In [1]: import numpy as np

In [2]: from numpy import linalg as LA

In [3]: np.set_printoptions(suppress=True, linewidth=140)

In [4]: def rnd(a):
   ...:     return np.round(a, 3) + 0
   ...: 

In [5]: Z = 20 * np.array([[0.3, 0.0, -0.3], [0.5, -0.2, -0.8]])

In [6]: rng = np.random.default_rng(31499)

In [7]: idx = rng.integers(0, 2, 16)

In [8]: mat = Z[idx] + rng.normal(size=(16, 3))

In [9]: rnd(mat)
Out[9]: 
array([[  9.815,  -3.507, -16.262],
       [  5.988,  -0.665,  -5.377],
       [  5.742,  -0.34 ,  -7.543],
       [  8.488,  -4.194, -16.275],
       [  6.741,   1.549,  -6.316],
       [  6.177,   0.469,  -5.364],
       [  6.362,  -0.552,  -5.719],
       [  9.879,  -2.987, -14.826],
       [  9.318,  -4.048, -16.038],
       [ 11.2  ,  -3.594, -15.764],
       [  6.497,   1.728,  -6.599],
       [  4.859,  -1.623,  -5.575],
       [  9.071,  -4.497, -17.412],
       [ 10.05 ,  -2.477, -15.522],
       [ 11.092,  -3.446, -12.605],
       [ 10.383,  -3.439, -17.092]])

In [10]: idx = mat[:, 0] > np.median(mat[:, 0])

In [11]: f = mat[idx].mean(axis=0) - mat[~idx].mean(axis=0)

In [12]: rnd(f)
Out[12]: array([ 3.744, -3.046, -8.344])

In [13]: rnd((((mat - mat.mean(axis=0)) @ f > 0) == idx).mean())
Out[13]: np.float64(0.938)

In [14]: np.argsort(-np.abs(f).round(6), kind="stable")
Out[14]: array([2, 0, 1])

In [15]: idx.astype(int)
Out[15]: array([1, 0, 0, 0, 0, 0, 0, 1, 1, 1, 0, 0, 1, 1, 1, 1])

In [16]: K = np.loadtxt("w.csv", delimiter=",")

In [17]: K
Out[17]: 
array([[ 1.203,  0.073, -0.605],
       [-0.4  , -0.277, -1.492],
       [-1.286, -1.18 ,  0.481],
       [ 2.065, -1.666,  0.985]])

In [18]: x0 = np.array([5, 1, 2])

In [19]: y = K @ x0

In [20]: rnd(LA.solve(K.T @ K, K.T @ y))
Out[20]: array([5., 1., 2.])

In [21]: rnd(y)
Out[21]: array([ 4.878, -5.261, -6.648, 10.629])

In [22]: rnd(LA.lstsq(K, y)[0])
Out[22]: array([5., 1., 2.])

In [23]: y = y + 0.02 * rng.normal(size=4)

In [24]: rnd(y)
Out[24]: array([ 4.889, -5.247, -6.686, 10.624])

In [25]: b, *_ = LA.lstsq(K, y)

In [26]: b.round()
Out[26]: array([5., 1., 2.])

In [27]: Y = np.c_[K[:, :2] @ np.array([[2, 0], [-2, 2]]), np.array([0, 0, 0, 2])]

In [28]: rnd(Y)
Out[28]: 
array([[ 2.26 ,  0.146,  0.   ],
       [-0.246, -0.554,  0.   ],
       [-0.212, -2.36 ,  0.   ],
       [ 7.462, -3.332,  2.   ]])

In [29]: LA.matrix_rank(np.c_[K, Y])
Out[29]: np.int64(4)

In [30]: q, evecs = LA.qr(K[:, :2])[0], LA.qr(K[:, 2:])[0]

In [31]: s = LA.svd(q.T @ evecs, compute_uv=False)

In [32]: rnd(LA.norm(q @ q.T - evecs @ evecs.T, 2))
Out[32]: np.float64(1.0)

In [33]: rnd(np.degrees(np.arccos(s.clip(0, 1))))
Out[33]: array([61.955])

In [34]: q = K.astype(float).copy()

In [35]: for j in range(3):
    ...:     q[:, j] -= q[:, :j] @ (q[:, :j].T @ q[:, j])
    ...:     q[:, j] /= LA.norm(q[:, j])
    ...: 

In [36]: rnd(q.T @ q)
Out[36]: 
array([[1., 0., 0.],
       [0., 1., 0.],
       [0., 0., 1.]])

In [37]: rnd(q.T @ K)
Out[37]: 
array([[ 2.743, -0.629,  0.468],
       [ 0.   ,  1.963, -0.787],
       [ 0.   ,  0.   ,  1.719]])

In [38]: J = np.load("layer14.npy")

In [39]: J
Out[39]: 
array([[ 0.25, -0.25, -0.25,  0.25],
       [-0.25,  0.25,  0.25, -0.25],
       [-0.25,  0.25,  0.25, -0.25],
       [ 0.25, -0.25, -0.25,  0.25]])

In [40]: # applying it twice changes nothing

In [41]: P = mat @ LA.solve(mat.T @ mat, mat.T)

In [42]: rnd(np.trace(P))
Out[42]: np.float64(3.0)

In [43]: Y = np.array([[2, -2, 2, 1], [-1, 1, 1, 1], [2, 0, 0, -2], [1, -1, 1, 2]])

In [44]: X = np.triu(Y, 1)

In [45]: X
Out[45]: 
array([[ 0, -2,  2,  1],
       [ 0,  0,  1,  1],
       [ 0,  0,  0, -2],
       [ 0,  0,  0,  0]])

In [46]: # null space of dimension 1

In [47]: X.reshape(2, -1)
Out[47]: 
array([[ 0, -2,  2,  1,  0,  0,  1,  1],
       [ 0,  0,  0, -2,  0,  0,  0,  0]])

In [48]: blk = X.reshape(4, 2, -1)

In [49]: np.einsum("ihd,ihd->ih", blk, blk)
Out[49]: 
array([[4, 5],
       [0, 2],
       [0, 4],
       [0, 0]])

In [50]: np.einsum("ihd,jhd->hij", blk, blk).shape
Out[50]: (2, 4, 4)

In [51]: blk.sum(axis=1)
Out[51]: 
array([[ 2, -1],
       [ 1,  1],
       [ 0, -2],
       [ 0,  0]])

In [52]: data = np.array([[5, 0, 0], [-4, 7, 0], [-9, -6, -5]])

In [53]: data
Out[53]: 
array([[ 5,  0,  0],
       [-4,  7,  0],
       [-9, -6, -5]])

In [54]: # triangular: eigenvalues sit on the diagonal

In [55]: idx = rng.permutation(3)

In [56]: idx
Out[56]: array([0, 1, 2])

In [57]: Y = data[idx][:, idx]

In [58]: rnd(np.sort(np.abs(LA.eigvals(Y))))
Out[58]: array([5., 5., 7.])

In [59]: Y
Out[59]: 
array([[ 5,  0,  0],
       [-4,  7,  0],
       [-9, -6, -5]])

In [60]: arr = np.load("run0.npy")

In [61]: arr
Out[61]: 
array([[-0.012,  0.978, -0.017],
       [-0.006,  0.962,  0.009],
       [ 0.033,  1.001,  0.012],
       [ 0.013,  1.02 , -0.006],
       [-0.009,  0.981, -0.02 ],
       [ 0.015,  1.001,  0.019],
       [ 0.015,  1.023,  0.005],
       [-2.026, -1.958,  1.963],
       [-2.051, -1.991,  2.034],
       [-2.003, -2.013,  2.023],
       [-1.971, -2.009,  1.997],
       [-1.995, -2.005,  1.992],
       [-2.004, -2.009,  1.979],
       [-1.996, -2.03 ,  1.985]])

In [62]: evals, evecs = LA.eigh(J)

In [63]: x0 = np.array([6, 6, 3, 3])

In [64]: rnd(evecs * np.maximum(evals, 0) @ evecs.T)
Out[64]: 
array([[ 0.25, -0.25, -0.25,  0.25],
       [-0.25,  0.25,  0.25, -0.25],
       [-0.25,  0.25,  0.25, -0.25],
       [ 0.25, -0.25, -0.25,  0.25]])

In [65]: rnd(evecs * np.abs(evals) @ evecs.T)
Out[65]: 
array([[ 0.25, -0.25, -0.25,  0.25],
       [-0.25,  0.25,  0.25, -0.25],
       [-0.25,  0.25,  0.25, -0.25],
       [ 0.25, -0.25, -0.25,  0.25]])

In [66]: x0 @ J @ x0 / (x0 @ x0), rnd(evals[0]), evals[-1]
Out[66]: (np.float64(0.0), np.float64(0.0), np.float64(1.0))

In [67]: x0 @ J @ x0
Out[67]: np.float64(0.0)

In [68]: rnd(LA.eigvalsh(J[1:, 1:]))
Out[68]: array([0.  , 0.  , 0.75])
